$ python -q
>>> import numpy as np
>>> np.set_printoptions(precision=1, suppress=True, linewidth=200)
>>> other = np.array([[-2, 2, 1, 1, 0, 2, 0, 1, 2],
...     [0, 2, 0, 1, -1, 2, -1, 0, -1],
...     [0, -2, -1, 2, 1, -2, 0, 1, 2],
...     [-1, 2, -1, 1, 0, 0, -1, 2, 0],
...     [1, -1, 1, -1, -2, -2, 0, 0, -2],
...     [-2, -1, -2, 2, 1, 1, 2, 1, -1],
...     [-2, 0, 1, -2, 0, 2, 1, 2, 1],
...     [2, 0, 2, 2, 1, 2, -2, -1, -2],
...     [-1, -1, -1, 1, -1, 0, 1, 0, -1]])
>>> arr = other - other.T
>>> arr
array([[ 0,  2,  1,  2, -1,  4,  2, -1,  3],
       [-2,  0,  2, -1,  0,  3, -1,  0,  0],
       [-1, -2,  0,  3,  0,  0, -1, -1,  3],
       [-2,  1, -3,  0,  1, -2,  1,  0, -1],
       [ 1,  0,  0, -1,  0, -3,  0, -1, -1],
       [-4, -3,  0,  2,  3,  0,  0, -1, -1],
       [-2,  1,  1, -1,  0,  0,  0,  4,  0],
       [ 1,  0,  1,  0,  1,  1, -4,  0, -2],
       [-3,  0, -3,  1,  1,  1,  0,  2,  0]])
>>> round(np.linalg.norm(arr, "nuc"), 1)
np.float64(38.3)
>>> np.linalg.norm(arr, axis=1)
array([6.3, 4.4, 5. , 4.6, 3.6, 6.3, 4.8, 4.9, 5. ])
>>> np.round(np.linalg.norm(arr, 2), 1)
np.float64(7.9)
>>> arr[7] @ arr[3]
np.int64(-8)
>>> np.round(np.linalg.norm(arr, 1), 1), round(np.linalg.norm(arr, np.inf), 1)
(np.float64(16.0), np.float64(16.0))
>>> np.round(np.linalg.norm(arr[7], 1), 1), round(np.linalg.norm(arr[7], np.inf), 1)
(np.float64(10.0), np.float64(4.0))
>>> round(np.linalg.norm(arr[7] - arr[3]), 1)
np.float64(7.8)
>>> np.argsort(-np.linalg.norm(arr, axis=0).round(6), kind="stable")[:3]
array([0, 5, 2])
>>> np.linalg.matrix_rank(arr, rtol=0.1)
np.int64(8)
>>> np.linalg.cond(arr) > 100
np.True_
>>> U, sig, Vt = np.linalg.svd(arr)
>>> sig.round(1) + 0
array([7.9, 7.9, 6.2, 6.2, 3.5, 3.5, 1.6, 1.6, 0. ])
>>> other = U[:, :8] @ np.diag(sig[:8]) @ Vt[:8]
>>> round(np.abs(arr - other).max(), 1)
np.float64(0.0)
>>> round(np.linalg.norm(arr - other) / np.linalg.norm(arr), 1)
np.float64(0.0)
>>> data = np.load("data.npy")
>>> data
array([[-2,  0, -2,  0],
       [-2,  0, -2,  0],
       [-2,  0, -2,  0],
       [-2,  0, -2,  0]])
>>> # columns 0 and 2 are equal
>>> r = np.linalg.matrix_rank(data)
>>> r
np.int64(1)
>>> null = np.linalg.svd(data)[2][r:].T
>>> data @ null
array([[0., 0., 0.],
       [0., 0., 0.],
       [0., 0., 0.],
       [0., 0., 0.]])
>>> null.shape
(4, 3)
>>> t3 = np.stack([data, -2 * data, data[::-1]])
>>> np.linalg.norm(t3, axis=(1, 2))
array([ 5.7, 11.3,  5.7])
>>> t3.sum(axis=0)
array([[0, 0, 0, 0],
       [0, 0, 0, 0],
       [0, 0, 0, 0],
       [0, 0, 0, 0]])
>>> np.linalg.matrix_rank(t3.reshape(3, -1))
np.int64(1)
>>> np.einsum("bij,cij->bc", t3, t3)
array([[ 32, -64,  32],
       [-64, 128, -64],
       [ 32, -64,  32]])
>>> np.linalg.matrix_rank(t3)
array([1, 1, 1])
>>> np.linalg.det(t3)
array([0., 0., 0.])
>>> r0, r1 = data[0], data[2]
>>> r0 @ r1
np.int64(8)
>>> pr = (r0 @ r1) / (r0 @ r0) * r0
>>> (r1 - pr) @ r0
np.float64(0.0)
>>> pr
array([-2.,  0., -2.,  0.])
>>> r1 - pr
array([0., 0., 0., 0.])
>>> F = np.load("sample7.npy")
>>> F
array([[-1,  0,  1,  2,  3],
       [ 4,  5,  6,  7,  8],
       [ 9, 10, 11, 12, 13],
       [14, 15, 16, 17, 18],
       [19, 20, 21, 22, 23],
       [24, 25, 26, 27, 28],
       [29, 30, 31, 32, 33],
       [34, 35, 36, 37, 38]])
>>> other = F / np.sqrt((F ** 2).mean(axis=1, keepdims=True))
>>> np.linalg.matrix_rank(other) == np.linalg.matrix_rank(F)
np.True_
>>> other[7]
array([0.9, 1. , 1. , 1. , 1.1])
>>> np.linalg.norm(other, axis=1)
array([2.2, 2.2, 2.2, 2.2, 2.2, 2.2, 2.2, 2.2])
>>> F - F.mean(axis=1, keepdims=True)
array([[-2., -1.,  0.,  1.,  2.],
       [-2., -1.,  0.,  1.,  2.],
       [-2., -1.,  0.,  1.,  2.],
       [-2., -1.,  0.,  1.,  2.],
       [-2., -1.,  0.,  1.,  2.],
       [-2., -1.,  0.,  1.,  2.],
       [-2., -1.,  0.,  1.,  2.],
       [-2., -1.,  0.,  1.,  2.]])
>>> np.linalg.matrix_rank(F - F.mean(axis=1, keepdims=True))
np.int64(1)
>>> mat = np.loadtxt("block2.csv", delimiter=",")
>>> mat
array([[0., 0., 0., 1., 0., 0., 0., 0., 0.],
       [0., 0., 0., 0., 1., 0., 0., 0., 0.],
       [1., 0., 0., 0., 0., 0., 0., 0., 0.],
       [0., 0., 1., 0., 0., 0., 0., 0., 0.],
       [0., 0., 0., 0., 0., 0., 0., 1., 0.],
       [0., 1., 0., 0., 0., 0., 0., 0., 0.],
       [0., 0., 0., 0., 0., 1., 0., 0., 0.],
       [0., 0., 0., 0., 0., 0., 1., 0., 0.],
       [0., 0., 0., 0., 0., 0., 0., 0., 1.]])
>>> np.linalg.svd(mat, compute_uv=False)
array([1., 1., 1., 1., 1., 1., 1., 1., 1.])
>>> np.linalg.pinv(mat)
array([[0., 0., 1., 0., 0., 0., 0., 0., 0.],
       [0., 0., 0., 0., 0., 1., 0., 0., 0.],
       [0., 0., 0., 1., 0., 0., 0., 0., 0.],
       [1., 0., 0., 0., 0., 0., 0., 0., 0.],
       [0., 1., 0., 0., 0., 0., 0., 0., 0.],
       [0., 0., 0., 0., 0., 0., 1., 0., 0.],
       [0., 0., 0., 0., 0., 0., 0., 1., 0.],
       [0., 0., 0., 0., 1., 0., 0., 0., 0.],
       [0., 0., 0., 0., 0., 0., 0., 0., 1.]])
>>> X = np.loadtxt("dump.csv", delimiter=",")
>>> X
array([[2., 2., 0., 0., 1., 1., 1., 0., 1., 0., 2., 1.],
       [1., 2., 2., 0., 0., 1., 1., 1., 0., 1., 0., 2.],
       [2., 1., 2., 2., 0., 0., 1., 1., 1., 0., 1., 0.],
       [0., 2., 1., 2., 2., 0., 0., 1., 1., 1., 0., 1.],
       [1., 0., 2., 1., 2., 2., 0., 0., 1., 1., 1., 0.],
       [0., 1., 0., 2., 1., 2., 2., 0., 0., 1., 1., 1.],
       [1., 0., 1., 0., 2., 1., 2., 2., 0., 0., 1., 1.],
       [1., 1., 0., 1., 0., 2., 1., 2., 2., 0., 0., 1.],
       [1., 1., 1., 0., 1., 0., 2., 1., 2., 2., 0., 0.],
       [0., 1., 1., 1., 0., 1., 0., 2., 1., 2., 2., 0.],
       [0., 0., 1., 1., 1., 0., 1., 0., 2., 1., 2., 2.],
       [2., 0., 0., 1., 1., 1., 0., 1., 0., 2., 1., 2.]])
>>> np.sort(np.abs(np.linalg.eigvals(mat)))[::-1]
array([1., 1., 1., 1., 1., 1., 1., 1., 1.])
>>> pr = np.eye(9)[8]
>>> for _ in range(7):
...     pr = pr @ mat
...     print(pr.round(1))
... 
[0. 0. 0. 0. 0. 0. 0. 0. 1.]
[0. 0. 0. 0. 0. 0. 0. 0. 1.]
[0. 0. 0. 0. 0. 0. 0. 0. 1.]
[0. 0. 0. 0. 0. 0. 0. 0. 1.]
[0. 0. 0. 0. 0. 0. 0. 0. 1.]
[0. 0. 0. 0. 0. 0. 0. 0. 1.]
[0. 0. 0. 0. 0. 0. 0. 0. 1.]
>>> C = 5 * np.array([[-1.2, -0.5, -1.1, -0.2, 1.1, -0.1, -1.5, -1.1, 0.4],
...     [0.6, 1.0, 0.2, -0.1, -0.6, 0.4, -1.6, -0.5, -0.2]])
>>> rng = np.random.default_rng(1973)
>>> labels = rng.integers(0, 2, 19)
>>> A = C[labels] + rng.normal(size=(19, 9))
>>> A
array([[ -6. ,  -3.2,  -7.3,  -2.5,   5.4,  -0.7,  -6.5,  -5.8,   2. ],
       [ -5.6,  -2.8,  -6.6,  -0.5,   4.9,  -1.6,  -6. ,  -5.9,   2.5],
       [  1.6,   4.7,   0.9,  -1.1,  -2.6,   3.5,  -8.7,  -4.9,  -1.5],
       [  2.5,   5.6,   1. ,  -0.5,  -1.2,   2.1,  -6.9,  -1.5,  -2. ],
       [ -6.6,  -2.6,  -5.6,  -0.1,   5. ,   0.6, -10.1,  -7.2,   0.6],
       [ -4.2,  -2.1,  -5.9,  -1.3,   5. ,   0.6,  -5.9,  -6. ,   1.5],
       [  2.8,   4.1,   1.2,   2. ,  -2.5,   1.6,  -8.3,  -2.7,  -1.4],
       [ -6.3,  -2.3,  -3.7,  -2.2,   5.2,   1.3,  -7.1,  -5.2,   2.8],
       [  1.6,   5.7,   1.4,  -1.9,  -4.3,   1.6,  -8.8,  -3.2,  -1.7],
       [ -6.4,  -4.9,  -6.3,  -1.1,   5.9,  -1.2,  -6.5,  -7.1,   0.7],
       [ -4.5,  -3.3,  -4.8,  -0.2,   4. ,  -1.3,  -8.4,  -3.9,   3.9],
       [ -7.2,  -1.9,  -5. ,  -0.6,   6.5,  -0.2,  -7. ,  -5.9,   1.7],
       [ -6.2,  -2. ,  -3.9,  -0.7,   4.8,  -1.7,  -6.2,  -3.3,   1.5],
       [ -4.9,  -3.7,  -6.4,  -3.6,   4.9,  -1.9,  -7.5,  -3.6,   2.9],
       [ -5.6,  -2.1,  -7.2,  -1.2,   6.4,   0.3,  -8. ,  -4.3,   2. ],
       [ -7.7,  -2.8,  -4.8,   0.2,   6.1,  -2. ,  -5.1,  -5.4,   1.8],
       [  2.8,   5.5,   2.3,   0.9,  -3.3,   3.3,  -9.9,  -3.2,  -2.5],
       [ -6.4,  -0.7,  -5.4,  -0.9,   4.7,  -1.8,  -6.2,  -4.8,   2.5],
       [ -5.7,  -2.5,  -6.5,  -0.8,   5.4,  -0.1,  -7.1,  -4.9,   0.4]])
>>> hat = A @ np.linalg.solve(A.T @ A, A.T)
>>> np.round(np.linalg.eigvalsh(hat), 1) + 0
array([0., 0., 0., 0., 0., 0., 0., 0., 0., 0., 1., 1., 1., 1., 1., 1., 1., 1., 1.])
>>> other = np.c_[A[:, :4] @ np.array([[1, 1, 0, 0], [3, 1, 1, 3], [0, 0, 3, 1], [2, 3, 0, 3]]), np.array([3, 0, 2, 3, 1, 0, 0, 0, 2, 3, 3, 1, 1, 3, 0, 1, 3, 2, 1])]
>>> other
array([[-20.6, -16.6, -25.1, -24.4,   3. ],
       [-14.9,  -9.8, -22.7, -16.4,   0. ],
       [ 13.3,   2.9,   7.5,  11.6,   2. ],
       [ 18.4,   6.7,   8.6,  16.4,   3. ],
       [-14.8,  -9.7, -19.5, -13.9,   1. ],
       [-13. , -10.1, -19.9, -16. ,   0. ],
       [ 18.9,  12.8,   7.8,  19.3,   0. ],
       [-17.6, -15.3, -13.3, -17.2,   0. ],
       [ 15. ,   1.5,  10.1,  12.9,   2. ],
       [-23.2, -14.4, -23.9, -24.2,   3. ],
       [-14.7,  -8.3, -17.6, -15.2,   3. ],
       [-14. , -10.8, -17. , -12.3,   1. ],
       [-13.7, -10.4, -13.6, -12.1,   1. ],
       [-23.1, -19.3, -22.9, -28.2,   3. ],
       [-14.3, -11.4, -23.6, -17.1,   0. ],
       [-15.7,  -9.9, -17.1, -12.6,   1. ],
       [ 21.3,  11.1,  12.3,  21.6,   3. ],
       [-10.3,  -9.7, -17. , -10.3,   2. ],
       [-14.6, -10.4, -22. , -16.2,   1. ]])
>>> np.round(np.linalg.lstsq(A, other[:, 0])[0], 1) + 0
array([1., 3., 0., 2., 0., 0., 0., 0., 0.])
>>> labels = A[:, 0] > np.median(A[:, 0])
>>> r0 = A[labels].mean(axis=0) - A[~labels].mean(axis=0)
>>> r0
array([ 5.5,  4. ,  3.7,  0.3, -5. ,  1.4, -0.8,  1.5, -1.4])
>>> np.round((((A - A.mean(axis=0)) @ r0 > 0) == labels).mean(), 1)
np.float64(0.8)
>>> labels = rng.permutation(9)
>>> other = A[:, labels] * rng.choice([-1, 1], 9)
>>> other
array([[ -6.5,   2. ,   3.2,  -5.4,   2.5,   6. ,   5.8,   0.7,  -7.3],
       [ -6. ,   2.5,   2.8,  -4.9,   0.5,   5.6,   5.9,   1.6,  -6.6],
       [ -8.7,  -1.5,  -4.7,   2.6,   1.1,  -1.6,   4.9,  -3.5,   0.9],
       [ -6.9,  -2. ,  -5.6,   1.2,   0.5,  -2.5,   1.5,  -2.1,   1. ],
       [-10.1,   0.6,   2.6,  -5. ,   0.1,   6.6,   7.2,  -0.6,  -5.6],
       [ -5.9,   1.5,   2.1,  -5. ,   1.3,   4.2,   6. ,  -0.6,  -5.9],
       [ -8.3,  -1.4,  -4.1,   2.5,  -2. ,  -2.8,   2.7,  -1.6,   1.2],
       [ -7.1,   2.8,   2.3,  -5.2,   2.2,   6.3,   5.2,  -1.3,  -3.7],
       [ -8.8,  -1.7,  -5.7,   4.3,   1.9,  -1.6,   3.2,  -1.6,   1.4],
       [ -6.5,   0.7,   4.9,  -5.9,   1.1,   6.4,   7.1,   1.2,  -6.3],
       [ -8.4,   3.9,   3.3,  -4. ,   0.2,   4.5,   3.9,   1.3,  -4.8],
       [ -7. ,   1.7,   1.9,  -6.5,   0.6,   7.2,   5.9,   0.2,  -5. ],
       [ -6.2,   1.5,   2. ,  -4.8,   0.7,   6.2,   3.3,   1.7,  -3.9],
       [ -7.5,   2.9,   3.7,  -4.9,   3.6,   4.9,   3.6,   1.9,  -6.4],
       [ -8. ,   2. ,   2.1,  -6.4,   1.2,   5.6,   4.3,  -0.3,  -7.2],
       [ -5.1,   1.8,   2.8,  -6.1,  -0.2,   7.7,   5.4,   2. ,  -4.8],
       [ -9.9,  -2.5,  -5.5,   3.3,  -0.9,  -2.8,   3.2,  -3.3,   2.3],
       [ -6.2,   2.5,   0.7,  -4.7,   0.9,   6.4,   4.8,   1.8,  -5.4],
       [ -7.1,   0.4,   2.5,  -5.4,   0.8,   5.7,   4.9,   0.1,  -6.5]])
>>> U, _, Vt = np.linalg.svd(A.T @ other)
>>> labels
array([6, 8, 1, 4, 3, 0, 7, 5, 2])
>>> K = np.loadtxt("test10.csv", delimiter=",")
>>> K.round(1) + 0
array([[1. , 0.2, 0. , 0. , 0. , 0. ],
       [0.2, 1. , 0.2, 0. , 0. , 0. ],
       [0. , 0.2, 1. , 0.2, 0. , 0. ],
       [0. , 0. , 0.2, 1. , 0.2, 0. ],
       [0. , 0. , 0. , 0.2, 1. , 0.2],
       [0. , 0. , 0. , 0. , 0.2, 1. ]])
>>> # symmetric
>>> th = np.radians(90)
>>> Rm = np.eye(6)
>>> Rm[1, 1] = Rm[2, 2] = np.cos(th)
>>> Rm[1, 2], Rm[2, 1] = -np.sin(th), np.sin(th)
>>> Rm.round(1) + 0
array([[ 1.,  0.,  0.,  0.,  0.,  0.],
       [ 0.,  0., -1.,  0.,  0.,  0.],
       [ 0.,  1.,  0.,  0.,  0.,  0.],
       [ 0.,  0.,  0.,  1.,  0.,  0.],
       [ 0.,  0.,  0.,  0.,  1.,  0.],
       [ 0.,  0.,  0.,  0.,  0.,  1.]])
>>> other = K @ Rm.T
>>> np.round(np.linalg.det(Rm), 1), np.trace(Rm)
(np.float64(1.0), np.float64(4.0))
>>> other.round(1) + 0
array([[ 1. ,  0. ,  0.2,  0. ,  0. ,  0. ],
       [ 0.2, -0.2,  1. ,  0. ,  0. ,  0. ],
       [ 0. , -1. ,  0.2,  0.2,  0. ,  0. ],
       [ 0. , -0.2,  0. ,  1. ,  0.2,  0. ],
       [ 0. ,  0. ,  0. ,  0.2,  1. ,  0.2],
       [ 0. ,  0. ,  0. ,  0. ,  0.2,  1. ]])
>>> np.linalg.svd(K, compute_uv=False), np.linalg.svd(other, compute_uv=False)
(array([1.4, 1.2, 1. , 0.9, 0.8, 0.7]), array([1.4, 1.2, 1. , 0.9, 0.8, 0.7]))
>>> np.abs(other - K).max(axis=0)
array([0. , 1.2, 0.8, 0. , 0. , 0. ])
>>> evals, evecs = np.linalg.eigh(K)
>>> np.round(evecs.T @ evecs, 1) + 0
array([[1., 0., 0., 0., 0., 0.],
       [0., 1., 0., 0., 0., 0.],
       [0., 0., 1., 0., 0., 0.],
       [0., 0., 0., 1., 0., 0.],
       [0., 0., 0., 0., 1., 0.],
       [0., 0., 0., 0., 0., 1.]])
>>> np.unique(evals.round(6) + 0, return_counts=True)[1]
array([1, 1, 1, 1, 1, 1])
>>> evals.sum(), np.trace(K)
(np.float64(6.0), np.float64(6.0))
>>> np.abs(evecs[:, -1])
array([0.3, 0.4, 0.5, 0.5, 0.4, 0.3])
>>> np.linalg.svd(K, compute_uv=False)
array([1.4, 1.2, 1. , 0.9, 0.8, 0.7])
>>> np.sort(np.abs(np.linalg.eigvals(K)))
array([0.7, 0.8, 0.9, 1. , 1.2, 1.4])
>>> np.round(np.linalg.matrix_power(K, 3), 1) + 0
array([[1.1, 0.6, 0.3, 0.1, 0. , 0. ],
       [0.6, 1.3, 0.7, 0.3, 0.1, 0. ],
       [0.3, 0.7, 1.3, 0.7, 0.3, 0.1],
       [0.1, 0.3, 0.7, 1.3, 0.7, 0.3],
       [0. , 0.1, 0.3, 0.7, 1.3, 0.6],
       [0. , 0. , 0.1, 0.3, 0.6, 1.1]])
>>> np.allclose(K @ K.T, K.T @ K)
True
>>> round(np.abs(np.linalg.eigvals(K)).max(), 1)
np.float64(1.4)
